$ ipython --no-banner

In [1]: import numpy as np

In [2]: import numpy.linalg as la

In [3]: np.set_printoptions(precision=1, suppress=True, linewidth=140)

In [4]: F = np.loadtxt("run0.csv", delimiter=",")

In [5]: F
Out[5]: 
array([[ -5.8,   1. ,  -8.2,  -8.5,   7.7],
       [ -5.7,  -0.9,  -8.7,  -8.4,   5.1],
       [ -6.7,  -0.6,  -7.9,  -8.6,   7.6],
       [ -6. ,  -0.3,  -7.7,  -8. ,   7.4],
       [ -6.1,   0.5,  -7.1,  -9.6,   5. ],
       [ -7. ,  -0.3,  -9.4,  -9. ,   5.7],
       [ -6.3,   1.7,  -8.6,  -7.8,   4.2],
       [ -5.8,  -0.9,  -9.3,  -8.4,   5.6],
       [ -5.8,   0.1, -10.6,  -8.2,   5. ],
       [ -4.6,  -0.2, -10.2,  -8.5,   7. ],
       [ -5.2,   0.1, -11.6,  -8.8,   4.9],
       [ -5.6,   0.3, -10.3,  -8.2,   6.4],
       [ -6.4,  -0.8,  -9.3, -10.2,   7.2],
       [ -5.7,  -0.9,  -9.1,  -9.6,   6.3],
       [ -3.6,   1.6,  -9.3,  -8.8,   7.4],
       [ -6.3,   0.4,  -9.1,  -8.4,   5.4],
       [ -8. ,  -0.5,  -9. ,  -9.2,   6.2],
       [ -6.7,  -0.2, -10.4,  -8.4,   4.9],
       [ -7.1,   1.9,  -9.5,  -8.3,   6.1],
       [ -5.5,  -1.7,  -8.8,  -8.9,   4.4],
       [ -7. ,   0.1,  -9.1,  -9. ,   5.8],
       [ -5.5,  -0.6,  -9.9,  -9.3,   6. ],
       [ -6.1,   1. ,  -9.6,  -9.1,   6.7],
       [ -6.8,  -0.7,  -8.3,  -8.1,   5.5],
       [ -6.2,   1.4,  -8.8,  -6.2,   6. ],
       [ -6.6,   0. ,  -8.8,  -8.4,   4.1],
       [ -4.8,  -0.6, -10.3,  -9.8,   5.4],
       [ -6.7,   0.5,  -8.4,  -7.8,   6.6],
       [ -3.7,  -1.3,  -8.5,  -9.2,   6.1]])

In [6]: x0 = np.array([2, -3, 2, 3, 3])

In [7]: rhs = F @ x0

In [8]: b, lr = np.zeros(5), 1 / la.norm(F, 2) ** 2

In [9]: for i in range(3):
   ...:     b -= lr * F.T @ (F @ b - rhs)
   ...:     if i % 1 == 0: print(i, round(la.norm(F @ b - rhs), 1))
   ...: 
0 24.7
1 24.6
2 24.5

In [10]: print(np.round(la.cond(F), 1))
26.1

In [11]: idx = F[:, 4] > np.median(F[:, 4])

In [12]: r0 = F[idx].mean(axis=0) - F[~idx].mean(axis=0)

In [13]: np.argsort(-np.abs(r0).round(6), kind="stable")
Out[13]: array([4, 2, 0, 1, 3])

In [14]: idx.astype(int)
Out[14]: array([1, 0, 1, 1, 0, 0, 0, 0, 0, 1, 0, 1, 1, 1, 1, 0, 1, 0, 1, 0, 0, 0, 1, 0, 0, 0, 0, 1, 1])

In [15]: np.round((((F - F.mean(axis=0)) @ r0 > 0) == idx).mean(), 1)
Out[15]: np.float64(1.0)

In [16]: Q, vecs = la.qr(F[:, :1])[0], la.qr(F[:, 1:])[0]

In [17]: sig = la.svd(Q.T @ vecs, compute_uv=False)

In [18]: (sig > 0.9).sum()
Out[18]: np.int64(1)

In [19]: np.round(la.norm(Q @ Q.T - vecs @ vecs.T, 2), 1)
Out[19]: np.float64(1.0)

In [20]: Xc = (F - F.mean(axis=0)) / F.std(axis=0)

In [21]: Xc.std(axis=0)
Out[21]: array([1., 1., 1., 1., 1.])

In [22]: b = la.lstsq(np.delete(Xc, 1, axis=1), Xc[:, 1])[0]

In [23]: np.round(1 - np.var(Xc[:, 1] - np.delete(Xc, 1, axis=1) @ b), 1)
Out[23]: np.float64(0.2)

In [24]: rng = np.random.default_rng(9924)

In [25]: arr = np.eye(11, dtype=int)[rng.permutation(11)]

In [26]: print(arr)
[[0 1 0 0 0 0 0 0 0 0 0]
 [0 0 0 0 0 0 0 0 0 0 1]
 [0 0 0 0 0 0 0 1 0 0 0]
 [0 0 1 0 0 0 0 0 0 0 0]
 [0 0 0 0 1 0 0 0 0 0 0]
 [0 0 0 0 0 0 1 0 0 0 0]
 [0 0 0 0 0 0 0 0 1 0 0]
 [0 0 0 0 0 1 0 0 0 0 0]
 [0 0 0 1 0 0 0 0 0 0 0]
 [1 0 0 0 0 0 0 0 0 0 0]
 [0 0 0 0 0 0 0 0 0 1 0]]

In [27]: # splits into 3 blocks

In [28]: r0 = np.array([-3, -1, -3, 3, -1, -1, 1, 2, -2, -2, 0])

In [29]: other = arr + np.outer(r0, np.eye(11)[5])

In [30]: la.matrix_rank(la.inv(other) - la.inv(arr), tol=1e-8)
Out[30]: np.int64(1)

In [31]: la.matrix_rank(other - arr)
Out[31]: np.int64(1)

In [32]: other = np.array([[-1, 0, 2],
    ...:     [-5, 5, -2],
    ...:     [-2, -3, 0],
    ...:     [-2, -2, -5],
    ...:     [-4, -2, 1],
    ...:     [4, 4, 1],
    ...:     [-1, -1, 1],
    ...:     [2, -3, -2],
    ...:     [-3, 4, -1],
    ...:     [-2, 5, 2],
    ...:     [-1, 3, -2]])

In [33]: other.T @ arr.T
Out[33]: 
array([[-5, -1,  2, -2, -4, -1, -3,  4, -2, -1, -2],
       [ 5,  3, -3, -3, -2, -1,  4,  4, -2,  0,  5],
       [-2, -2, -2,  0,  1,  1, -1,  1, -5,  2,  2]])

In [34]: np.einsum("ik,kj->ji", arr, other)
Out[34]: 
array([[-5, -1,  2, -2, -4, -1, -3,  4, -2, -1, -2],
       [ 5,  3, -3, -3, -2, -1,  4,  4, -2,  0,  5],
       [-2, -2, -2,  0,  1,  1, -1,  1, -5,  2,  2]])

In [35]: np.einsum("ij->j", arr)
Out[35]: array([1, 1, 1, 1, 1, 1, 1, 1, 1, 1, 1])

In [36]: la.matrix_rank(np.vstack([arr, other.T]))
Out[36]: np.int64(11)

In [37]: x0 = np.array([-4, -5, 4, -5, 5, 2, 4, 1, 1, -2, 4])

In [38]: print(np.round(la.norm(x0), 1), round(la.norm(arr @ x0), 1))
12.2 12.2

In [39]: la.inv(arr)
Out[39]: 
array([[0., 0., 0., 0., 0., 0., 0., 0., 0., 1., 0.],
       [1., 0., 0., 0., 0., 0., 0., 0., 0., 0., 0.],
       [0., 0., 0., 1., 0., 0., 0., 0., 0., 0., 0.],
       [0., 0., 0., 0., 0., 0., 0., 0., 1., 0., 0.],
       [0., 0., 0., 0., 1., 0., 0., 0., 0., 0., 0.],
       [0., 0., 0., 0., 0., 0., 0., 1., 0., 0., 0.],
       [0., 0., 0., 0., 0., 1., 0., 0., 0., 0., 0.],
       [0., 0., 1., 0., 0., 0., 0., 0., 0., 0., 0.],
       [0., 0., 0., 0., 0., 0., 1., 0., 0., 0., 0.],
       [0., 0., 0., 0., 0., 0., 0., 0., 0., 0., 1.],
       [0., 1., 0., 0., 0., 0., 0., 0., 0., 0., 0.]])

In [40]: round(la.det(arr), 1)
Out[40]: np.float64(1.0)

In [41]: 11 - la.matrix_rank(arr - np.eye(11), tol=1e-8)
Out[41]: np.int64(3)

In [42]: other = arr / np.sqrt((arr ** 2).mean(axis=1, keepdims=True))

In [43]: la.norm(other, axis=1)
Out[43]: array([3.3, 3.3, 3.3, 3.3, 3.3, 3.3, 3.3, 3.3, 3.3, 3.3, 3.3])

In [44]: print(arr - arr.mean(axis=1, keepdims=True))
[[-0.1  0.9 -0.1 -0.1 -0.1 -0.1 -0.1 -0.1 -0.1 -0.1 -0.1]
 [-0.1 -0.1 -0.1 -0.1 -0.1 -0.1 -0.1 -0.1 -0.1 -0.1  0.9]
 [-0.1 -0.1 -0.1 -0.1 -0.1 -0.1 -0.1  0.9 -0.1 -0.1 -0.1]
 [-0.1 -0.1  0.9 -0.1 -0.1 -0.1 -0.1 -0.1 -0.1 -0.1 -0.1]
 [-0.1 -0.1 -0.1 -0.1  0.9 -0.1 -0.1 -0.1 -0.1 -0.1 -0.1]
 [-0.1 -0.1 -0.1 -0.1 -0.1 -0.1  0.9 -0.1 -0.1 -0.1 -0.1]
 [-0.1 -0.1 -0.1 -0.1 -0.1 -0.1 -0.1 -0.1  0.9 -0.1 -0.1]
 [-0.1 -0.1 -0.1 -0.1 -0.1  0.9 -0.1 -0.1 -0.1 -0.1 -0.1]
 [-0.1 -0.1 -0.1  0.9 -0.1 -0.1 -0.1 -0.1 -0.1 -0.1 -0.1]
 [ 0.9 -0.1 -0.1 -0.1 -0.1 -0.1 -0.1 -0.1 -0.1 -0.1 -0.1]
 [-0.1 -0.1 -0.1 -0.1 -0.1 -0.1 -0.1 -0.1 -0.1  0.9 -0.1]]

In [45]: la.matrix_rank(other) == la.matrix_rank(arr)
Out[45]: np.True_

In [46]: la.matrix_rank(arr - arr.mean(axis=1, keepdims=True))
Out[46]: np.int64(10)

In [47]: m1 = np.loadtxt("data.csv", delimiter=",")

In [48]: print(m1.round(1) + 0)
[[ 0.9 -0.2  0.6  0.5  0.3 -0.6  0.2  0. ]
 [-0.2  2.8  0.2  0.9  1.3  0.6 -0.2 -0.2]
 [ 0.6  0.2  1.8 -0.3 -0.1  0.8 -0.1  0. ]
 [ 0.5  0.9 -0.3  2.8 -0.4  0.2  0.7  0.5]
 [ 0.3  1.3 -0.1 -0.4  2.  -1.  -0.2 -0.4]
 [-0.6  0.6  0.8  0.2 -1.   2.7  1.3  0.6]
 [ 0.2 -0.2 -0.1  0.7 -0.2  1.3  2.5  0.5]
 [ 0.  -0.2  0.   0.5 -0.4  0.6  0.5  2.5]]

In [49]: # rank 6

In [50]: np.count_nonzero(m1)
Out[50]: np.int64(64)

In [51]: round(float(la.norm(m1)), 1)
Out[51]: 7.9

In [52]: np.round(np.diff(m1, axis=0), 1) + 0
Out[52]: 
array([[-1.1,  3. , -0.4,  0.5,  0.9,  1.2, -0.3, -0.2],
       [ 0.8, -2.6,  1.7, -1.2, -1.3,  0.2,  0.1,  0.2],
       [-0.1,  0.7, -2.1,  3.1, -0.3, -0.6,  0.7,  0.6],
       [-0.1,  0.3,  0.2, -3.2,  2.4, -1.2, -0.8, -0.9],
       [-1. , -0.7,  0.8,  0.6, -3. ,  3.7,  1.5,  1. ],
       [ 0.8, -0.7, -0.8,  0.5,  0.8, -1.4,  1.2, -0.1],
       [-0.2,  0. ,  0. , -0.2, -0.2, -0.7, -2. ,  2. ]])
